$ python3 -q
>>> import numpy as np
>>> import numpy.linalg as la
>>> np.set_printoptions(precision=3, suppress=True, linewidth=200, sign=" ")
>>> rd = lambda a: np.round(a, 3) + 0
>>> E = np.load("w.npy")
>>> E
array([[-3,  2, -3,  2],
       [-2,  4, -2,  4],
       [ 3, -2,  3, -2],
       [ 2, -4,  2, -4]])
>>> [round(float(x), 3) for x in la.svd(E, compute_uv=False)[:3]]
[11.123, 2.877, 0.0]
>>> rd(la.norm(E, 2) / la.norm(E))
np.float64(0.968)
>>> la.cond(E) > 100
np.True_
>>> left, sig, VT = la.svd(E, full_matrices=False)
>>> rd(sig / sig[0])
array([ 1.   ,  0.259,  0.   ,  0.   ])
>>> rd(np.cumsum(sig ** 2) / np.sum(sig ** 2))
array([ 0.937,  1.   ,  1.   ,  1.   ])
>>> rd(left.T @ left)
array([[ 1.,  0.,  0.,  0.],
       [ 0.,  1.,  0.,  0.],
       [ 0.,  0.,  1.,  0.],
       [ 0.,  0.,  0.,  1.]])
>>> (sig > 1e-8).sum()
np.int64(2)
>>> B = np.array([[-1, -1, 0], [-2, 2, 3]])
>>> cent = np.kron(B, E)
>>> la.matrix_rank(cent)
np.int64(4)
>>> rd(la.norm(cent, 2)), rd(la.norm(B, 2) * la.norm(E, 2))
(np.float64(45.862), np.float64(45.862))
>>> rng = np.random.default_rng(444175)
>>> B = E + rng.integers(-2, 3, (4, 2)) @ rng.integers(-2, 3, (2, 4))
>>> B
array([[-5, -6,  3, -2],
       [-1,  8, -5,  6],
       [ 1, -8,  7, -4],
       [ 0, -4,  0,  0]])
>>> np.abs(B - E).sum(axis=1)
array([ 20,  10,  14,   8])
>>> B - E
array([[-2, -8,  6, -4],
       [ 1,  4, -3,  2],
       [-2, -6,  4, -2],
       [-2,  0, -2,  4]])
>>> M = np.load("block7.npy")
>>> rd(M)
array([[ 0.614, -0.375, -0.158, -0.24 , -0.103,  0.058],
       [-0.375,  0.357,  0.254, -0.049, -0.125,  0.084],
       [-0.158,  0.254,  0.232, -0.176, -0.202,  0.13 ],
       [-0.24 , -0.049, -0.176,  0.389,  0.325, -0.203],
       [-0.103, -0.125, -0.202,  0.325,  0.291, -0.183],
       [ 0.058,  0.084,  0.13 , -0.203, -0.183,  0.115]])
>>> B = M / la.norm(M, axis=1, keepdims=True)
>>> cov = B @ B.T
>>> np.argwhere(np.triu(np.abs(cov) > 0.95, 1))
array([[ 3,  4],
       [ 3,  5],
       [ 4,  5]])
>>> rd(la.norm(B, axis=1))
array([ 1.,  1.,  1.,  1.,  1.,  1.])
>>> rd(la.norm(M, 1)), rd(la.norm(M, np.inf))
(np.float64(1.548), np.float64(1.548))
>>> rd(M[2] @ M[1])
np.float64(0.254)
>>> rd(la.norm(M[2], 1)), rd(la.norm(M[2], np.inf))
(np.float64(1.153), np.float64(0.254))
>>> rd(la.norm(M, "nuc"))
np.float64(2.0)
>>> rd(la.norm(M) ** 2 / la.norm(M, 2) ** 2)
np.float64(2.0)
>>> vals, evecs = la.eigh(M)
>>> rd(evecs.T @ evecs)
array([[ 1.,  0.,  0.,  0.,  0.,  0.],
       [ 0.,  1.,  0.,  0.,  0.,  0.],
       [ 0.,  0.,  1.,  0.,  0.,  0.],
       [ 0.,  0.,  0.,  1.,  0.,  0.],
       [ 0.,  0.,  0.,  0.,  1.,  0.],
       [ 0.,  0.,  0.,  0.,  0.,  1.]])
>>> rd(la.eigvalsh(M @ M))
array([ 0.,  0.,  0.,  0.,  1.,  1.])
>>> rd(vals)
array([ 0.,  0.,  0.,  0.,  1.,  1.])
>>> rd(vals.sum()), rd(np.trace(M))
(np.float64(2.0), np.float64(2.0))
>>> rd(evecs.T @ M @ evecs)
array([[ 0.,  0.,  0.,  0.,  0.,  0.],
       [ 0.,  0.,  0.,  0.,  0.,  0.],
       [ 0.,  0.,  0.,  0.,  0.,  0.],
       [ 0.,  0.,  0.,  0.,  0.,  0.],
       [ 0.,  0.,  0.,  0.,  1.,  0.],
       [ 0.,  0.,  0.,  0.,  0.,  1.]])
>>> (vals > 1e-8).sum(), (vals < -1e-8).sum()
(np.int64(2), np.int64(0))
>>> A = np.loadtxt("data.csv", delimiter=",")
>>> A
array([[ 1.,  0.,  0.,  0.,  0.,  0.,  0.,  0.],
       [ 0.,  0.,  1.,  0.,  0.,  0.,  0.,  0.],
       [ 0.,  0.,  0.,  1.,  0.,  0.,  0.,  0.],
       [ 0.,  0.,  0.,  0.,  0.,  0.,  1.,  0.],
       [ 0.,  0.,  0.,  0.,  0.,  1.,  0.,  0.],
       [ 0.,  1.,  0.,  0.,  0.,  0.,  0.,  0.],
       [ 0.,  0.,  0.,  0.,  0.,  0.,  0.,  1.],
       [ 0.,  0.,  0.,  0.,  1.,  0.,  0.,  0.]])
>>> # 2 blocks once reordered
>>> x0 = np.array([2, 3, 2, 1, 3, 3, 3, 2])
>>> rhs = A @ x0
>>> rhs
array([ 2.,  2.,  1.,  3.,  3.,  3.,  2.,  3.])
>>> rd(la.solve(A, rhs + A[:, 2]))
array([ 2.,  3.,  3.,  1.,  3.,  3.,  3.,  2.])
>>> rd(la.solve(A, rhs))
array([ 2.,  3.,  2.,  1.,  3.,  3.,  3.,  2.])
>>> O, evecs = la.qr(A[:, :2])[0], la.qr(A[:, 2:])[0]
>>> sig = la.svd(O.T @ evecs, compute_uv=False)
>>> sig
array([ 0.,  0.])
>>> rd(la.norm(O @ O.T - evecs @ evecs.T, 2))
np.float64(1.0)
>>> A.sum(axis=1)
array([ 1.,  1.,  1.,  1.,  1.,  1.,  1.,  1.])
>>> rd(la.matrix_power(A, 2))
array([[ 1.,  0.,  0.,  0.,  0.,  0.,  0.,  0.],
       [ 0.,  0.,  0.,  1.,  0.,  0.,  0.,  0.],
       [ 0.,  0.,  0.,  0.,  0.,  0.,  1.,  0.],
       [ 0.,  0.,  0.,  0.,  0.,  0.,  0.,  1.],
       [ 0.,  1.,  0.,  0.,  0.,  0.,  0.,  0.],
       [ 0.,  0.,  1.,  0.,  0.,  0.,  0.,  0.],
       [ 0.,  0.,  0.,  0.,  1.,  0.,  0.,  0.],
       [ 0.,  0.,  0.,  0.,  0.,  1.,  0.,  0.]])
>>> p = np.eye(8)[4]
>>> for _ in range(7):
...     p = p @ A
...     print(p.round(3))
... 
[ 0.  0.  0.  0.  0.  1.  0.  0.]
[ 0.  1.  0.  0.  0.  0.  0.  0.]
[ 0.  0.  1.  0.  0.  0.  0.  0.]
[ 0.  0.  0.  1.  0.  0.  0.  0.]
[ 0.  0.  0.  0.  0.  0.  1.  0.]
[ 0.  0.  0.  0.  0.  0.  0.  1.]
[ 0.  0.  0.  0.  1.  0.  0.  0.]
>>> lab = rng.permutation(8)
>>> B = A[:, lab] * rng.choice([-1, 1], 8)
>>> B
array([[-0.,  0., -0., -0., -1.,  0.,  0., -0.],
       [-0.,  0., -0., -0., -0.,  0.,  1., -0.],
       [-0.,  0., -0., -0., -0.,  0.,  0., -1.],
       [-0.,  1., -0., -0., -0.,  0.,  0., -0.],
       [-0.,  0., -0., -0., -0.,  1.,  0., -0.],
       [-0.,  0., -0., -1., -0.,  0.,  0., -0.],
       [-1.,  0., -0., -0., -0.,  0.,  0., -0.],
       [-0.,  0., -1., -0., -0.,  0.,  0., -0.]])
>>> left, _, VT = la.svd(A.T @ B)
>>> lab
array([ 7,  6,  4,  1,  0,  5,  2,  3])
>>> left @ VT
array([[ 0.,  0.,  0.,  0., -1.,  0.,  0.,  0.],
       [ 0.,  0.,  0., -1.,  0.,  0.,  0.,  0.],
       [ 0.,  0.,  0.,  0.,  0.,  0.,  1.,  0.],
       [ 0.,  0.,  0.,  0.,  0.,  0.,  0., -1.],
       [ 0.,  0., -1.,  0.,  0.,  0.,  0.,  0.],
       [ 0.,  0.,  0.,  0.,  0.,  1.,  0.,  0.],
       [ 0.,  1.,  0.,  0.,  0.,  0.,  0.,  0.],
       [-1.,  0.,  0.,  0.,  0.,  0.,  0.,  0.]])
>>> r0 = np.array([-2, -2, -2, -3, 1, -1, 2, -2]) + 0.5
>>> feats = np.outer(r0, r0) / (r0 @ r0)
>>> rd(feats)
array([[ 0.094,  0.094,  0.094,  0.156, -0.094,  0.031, -0.156,  0.094],
       [ 0.094,  0.094,  0.094,  0.156, -0.094,  0.031, -0.156,  0.094],
       [ 0.094,  0.094,  0.094,  0.156, -0.094,  0.031, -0.156,  0.094],
       [ 0.156,  0.156,  0.156,  0.26 , -0.156,  0.052, -0.26 ,  0.156],
       [-0.094, -0.094, -0.094, -0.156,  0.094, -0.031,  0.156, -0.094],
       [ 0.031,  0.031,  0.031,  0.052, -0.031,  0.01 , -0.052,  0.031],
       [-0.156, -0.156, -0.156, -0.26 ,  0.156, -0.052,  0.26 , -0.156],
       [ 0.094,  0.094,  0.094,  0.156, -0.094,  0.031, -0.156,  0.094]])
>>> left, sig, VT = la.svd(feats)
>>> evecs = VT[:(sig > 1e-8).sum()]
>>> x0 = feats[4] + 5 * feats[2] + rng.integers(2) * np.eye(8)[5]
>>> x0
array([ 0.375,  0.375,  0.375,  0.625, -0.375,  1.125, -0.625,  0.375])
>>> np.allclose(evecs.T @ evecs @ x0, x0)
False
>>> rd(la.norm(x0 - evecs.T @ evecs @ x0))
np.float64(0.995)
>>> rd(evecs.T @ evecs)
array([[ 0.094,  0.094,  0.094,  0.156, -0.094,  0.031, -0.156,  0.094],
       [ 0.094,  0.094,  0.094,  0.156, -0.094,  0.031, -0.156,  0.094],
       [ 0.094,  0.094,  0.094,  0.156, -0.094,  0.031, -0.156,  0.094],
       [ 0.156,  0.156,  0.156,  0.26 , -0.156,  0.052, -0.26 ,  0.156],
       [-0.094, -0.094, -0.094, -0.156,  0.094, -0.031,  0.156, -0.094],
       [ 0.031,  0.031,  0.031,  0.052, -0.031,  0.01 , -0.052,  0.031],
       [-0.156, -0.156, -0.156, -0.26 ,  0.156, -0.052,  0.26 , -0.156],
       [ 0.094,  0.094,  0.094,  0.156, -0.094,  0.031, -0.156,  0.094]])
>>> la.matrix_rank(np.vstack([feats, x0]))
np.int64(2)
